$ ipython --no-banner

In [1]: import numpy as np

In [2]: import numpy.linalg as la

In [3]: np.set_printoptions(precision=2, suppress=True, linewidth=140, sign=" ")

In [4]: A = np.load("run2.npy")

In [5]: print(A)
[[ 0.62  0.24  0.9 ]
 [ 0.35 -1.63  1.58]
 [ 0.96  0.29  0.88]
 [ 0.06 -1.76  1.54]
 [ 0.86 -1.39  2.09]
 [-0.66 -1.95  0.34]
 [ 0.82  0.39  0.84]
 [-0.02 -0.04  0.  ]
 [-1.23 -3.86  1.17]
 [ 0.36 -3.54  3.1 ]
 [-0.21  0.17  0.18]
 [-1.18 -3.97  1.37]
 [ 0.3  -1.66  1.47]
 [-1.15 -4.06  1.25]
 [ 0.45 -3.49  3.08]
 [ 0.3  -1.76  1.6 ]
 [-0.01  0.02  0.12]
 [ 0.3  -1.63  1.4 ]
 [-1.21 -3.96  1.34]
 [-1.13 -4.16  1.21]
 [ 0.37 -3.57  2.88]
 [ 0.71  0.34  0.98]
 [ 1.18 -1.37  2.37]
 [ 1.49  0.84  1.87]
 [-0.43 -3.81  2.17]
 [ 0.87  0.26  1.04]]

In [6]: dist = la.norm(A[:, None] - A[None], axis=-1)

In [7]: print(la.matrix_rank(dist ** 2))
5

In [8]: np.flatnonzero(dist[9] < dist.mean() / 2)
Out[8]: array([  9,  14,  20,  24])

In [9]: (dist + 1e9 * np.eye(26)).round(6).argmin(axis=1)
Out[9]: array([ 21,  12,   6,  15,  22,   3,   2,  16,  18,  14,  16,  18,  17,  19,   9,   1,   7,  12,  11,  13,   9,   0,   4,  25,  20,   2])

In [10]: dist[:5, :5]
Out[10]: 
array([[ 0.  ,  2.01,  0.34,  2.17,  2.03],
       [ 2.01,  0.  ,  2.13,  0.32,  0.76],
       [ 0.34,  2.13,  0.  ,  2.33,  2.07],
       [ 2.17,  0.32,  2.33,  0.  ,  1.04],
       [ 2.03,  0.76,  2.07,  1.04,  0.  ]])

In [11]: np.unravel_index(dist.round(6).argmax(), dist.shape)
Out[11]: (np.int64(19), np.int64(23))

In [12]: dist[9].round(6).argsort(kind="stable")[:4]
Out[12]: array([  9,  14,  20,  24])
